$ python3 -q
>>> import numpy as np
>>> from numpy import linalg as LA
>>> np.set_printoptions(precision=2, suppress=True, linewidth=120)
>>> A = np.loadtxt("out8.csv", delimiter=",")
>>> A
array([[-2., -1.,  6.,  3.],
       [-3.,  0.,  9.,  0.],
       [ 6.,  3., -2., -1.],
       [ 9.,  0., -3.,  0.]])
>>> vals, evecs = LA.eig(A)
>>> vals
array([-12.,  -2.,   6.,   4.])
>>> np.round(A @ evecs[:, 0] - vals[0] * evecs[:, 0], 2) + 0
array([0., 0., 0., 0.])
>>> np.sort(LA.eigvals(LA.inv(A)))
array([-0.5 , -0.08,  0.17,  0.25])
>>> np.sort(LA.eigvals(A @ A))
array([  4.,  16.,  36., 144.])
>>> q = A.astype(float).copy()
>>> for j in range(4):
...     q[:, j] -= q[:, :j] @ (q[:, :j].T @ q[:, j])
...     q[:, j] /= LA.norm(q[:, j])
... 
>>> np.round(q.T @ A, 2) + 0
array([[11.4 ,  1.75, -6.84, -1.05],
       [ 0.  ,  2.63,  0.  , -1.58],
       [ 0.  ,  0.  ,  9.12,  1.4 ],
       [ 0.  ,  0.  ,  0.  ,  2.1 ]])
>>> np.round(q.T @ q, 2) + 0
array([[1., 0., 0., 0.],
       [0., 1., 0., 0.],
       [0., 0., 1., 0.],
       [0., 0., 0., 1.]])
>>> B = LA.inv(A)
>>> np.round(A @ B, 2) + 0
array([[1., 0., 0., 0.],
       [0., 1., 0., 0.],
       [0., 0., 1., 0.],
       [0., 0., 0., 1.]])
>>> np.round(LA.det(A) * LA.det(B), 2)
np.float64(1.0)
>>> LA.det(A) * B
array([[   0.,   24.,    0.,   72.],
       [  72.,  -48.,  216., -144.],
       [   0.,   72.,    0.,   24.],
       [ 216., -144.,   72.,  -48.]])
>>> m1 = np.array([[0, 4, 2], [0, 5, 1], [2, 4, 1], [0, 19, 5]])
>>> C2 = m1.T @ m1
>>> (m1 @ m1.T).shape
(4, 4)
>>> np.diag(C2)
array([  4, 418,  31])
>>> LA.svd(m1, compute_uv=False) ** 2
array([448.23,   3.85,   0.92])
>>> np.trace(C2), (m1 ** 2).sum()
(np.int64(453), np.int64(453))
>>> C2
array([[  4,   8,   2],
       [  8, 418, 112],
       [  2, 112,  31]])
>>> LA.matrix_rank(C2)
np.int64(3)
>>> M = np.array([[0, 0, 0, 0, 0],
...     [0, 0, 0, 0, 0],
...     [0, 0, -2, 0, 0],
...     [0, 0, 0, -2, 0],
...     [0, 0, 0, 0, -1]])
>>> (M != 0).astype(int)
array([[0, 0, 0, 0, 0],
       [0, 0, 0, 0, 0],
       [0, 0, 1, 0, 0],
       [0, 0, 0, 1, 0],
       [0, 0, 0, 0, 1]])
>>> np.all(LA.eigvalsh(M) > 0)
np.False_
>>> round(float(LA.eigvalsh(M).min()), 2)
-2.0
>>> def softmax(z):
...     e = np.exp(z - z.max(axis=-1, keepdims=True))
...     return e / e.sum(axis=-1, keepdims=True)
... 
>>> softmax(M[3] + 3)
array([0.24, 0.24, 0.24, 0.03, 0.24])
>>> np.round(softmax(10 * M[3]), 2) + 0
array([0.25, 0.25, 0.25, 0.  , 0.25])
>>> scores = M @ M.T / np.sqrt(5)
>>> softmax(scores + np.triu(np.full(scores.shape, -np.inf), 1))
array([[1.  , 0.  , 0.  , 0.  , 0.  ],
       [0.5 , 0.5 , 0.  , 0.  , 0.  ],
       [0.13, 0.13, 0.75, 0.  , 0.  ],
       [0.11, 0.11, 0.11, 0.67, 0.  ],
       [0.18, 0.18, 0.18, 0.18, 0.28]])
>>> P = np.triu(np.array([[-2, 4, 8, -4, -7],
...     [5, 5, 5, -2, 3],
...     [-1, -1, 5, -1, -7],
...     [7, -2, -7, -6, 2],
...     [-8, -8, 5, 6, -1]]), 1) + np.eye(5)
>>> B = P @ M @ LA.inv(P)
>>> LA.matrix_rank(B)
np.int64(3)
>>> np.trace(B), np.trace(M)
(np.float64(-5.0), np.int64(-5))
>>> np.round(LA.det(B), 2)
np.float64(0.0)
>>> x = np.array([2, -2, 2])
>>> rhs = m1 @ x
>>> LA.lstsq(m1, rhs)[0]
array([ 2., -2.,  2.])
>>> rhs
array([ -4,  -8,  -2, -28])
>>> rng = np.random.default_rng(9946)
>>> rhs = rhs + 0.02 * rng.normal(size=4)
>>> rhs
array([ -4.02,  -8.01,  -1.99, -28.02])
>>> b, *_ = LA.lstsq(m1, rhs)
>>> b.round()
array([ 2., -2.,  2.])
>>> np.round(m1.T @ (rhs - m1 @ b), 2) + 0
array([0., 0., 0.])
>>> [round(float(LA.norm(LA.solve(m1.T @ m1 + lam * np.eye(3), m1.T @ rhs))), 2) for lam in (0, 1, 10, 100)]
[3.46, 2.38, 1.46, 1.13]
>>> X = np.loadtxt("layer2.csv", delimiter=",")
>>> X
array([[-0.09,  0.65,  3.64, -5.21,  5.01],
       [-3.35,  3.18,  5.21,  5.24,  2.08],
       [-3.43, -7.51, -1.95,  3.22,  2.56],
       [ 5.68, -2.85,  2.04,  2.85,  0.88],
       [ 0.75,  3.82, -4.53,  2.18,  3.73]])
>>> B = X / np.sqrt((X ** 2).mean(axis=1, keepdims=True))
>>> LA.norm(B, axis=1)
array([2.24, 2.24, 2.24, 2.24, 2.24])
>>> B[1]
array([-0.84,  0.79,  1.3 ,  1.31,  0.52])
>>> LA.matrix_rank(B) == LA.matrix_rank(X)
np.True_
>>> f = np.array([-3, 0, -2, -3, 1])
>>> B = X + np.outer(f, np.eye(5)[0])
>>> round(LA.det(B) / LA.det(X), 2), round(float(1 + LA.solve(X, f)[0]), 2)
(np.float64(0.76), 0.76)
>>> B
array([[-3.09,  0.65,  3.64, -5.21,  5.01],
       [-3.35,  3.18,  5.21,  5.24,  2.08],
       [-5.43, -7.51, -1.95,  3.22,  2.56],
       [ 2.68, -2.85,  2.04,  2.85,  0.88],
       [ 1.75,  3.82, -4.53,  2.18,  3.73]])
>>> LA.matrix_rank(LA.inv(B) - LA.inv(X), tol=1e-8)
np.int64(1)
>>> np.kron(np.eye(2, dtype=int), X)
array([[-0.09,  0.65,  3.64, -5.21,  5.01, -0.  ,  0.  ,  0.  , -0.  ,  0.  ],
       [-3.35,  3.18,  5.21,  5.24,  2.08, -0.  ,  0.  ,  0.  ,  0.  ,  0.  ],
       [-3.43, -7.51, -1.95,  3.22,  2.56, -0.  , -0.  , -0.  ,  0.  ,  0.  ],
       [ 5.68, -2.85,  2.04,  2.85,  0.88,  0.  , -0.  ,  0.  ,  0.  ,  0.  ],
       [ 0.75,  3.82, -4.53,  2.18,  3.73,  0.  ,  0.  , -0.  ,  0.  ,  0.  ],
       [-0.  ,  0.  ,  0.  , -0.  ,  0.  , -0.09,  0.65,  3.64, -5.21,  5.01],
       [-0.  ,  0.  ,  0.  ,  0.  ,  0.  , -3.35,  3.18,  5.21,  5.24,  2.08],
       [-0.  , -0.  , -0.  ,  0.  ,  0.  , -3.43, -7.51, -1.95,  3.22,  2.56],
       [ 0.  , -0.  ,  0.  ,  0.  ,  0.  ,  5.68, -2.85,  2.04,  2.85,  0.88],
       [ 0.  ,  0.  , -0.  ,  0.  ,  0.  ,  0.75,  3.82, -4.53,  2.18,  3.73]])
>>> round(float(LA.det(X.T)), 2)
34867.84
>>> round(LA.det(X[::-1]), 2)
np.float64(34867.84)
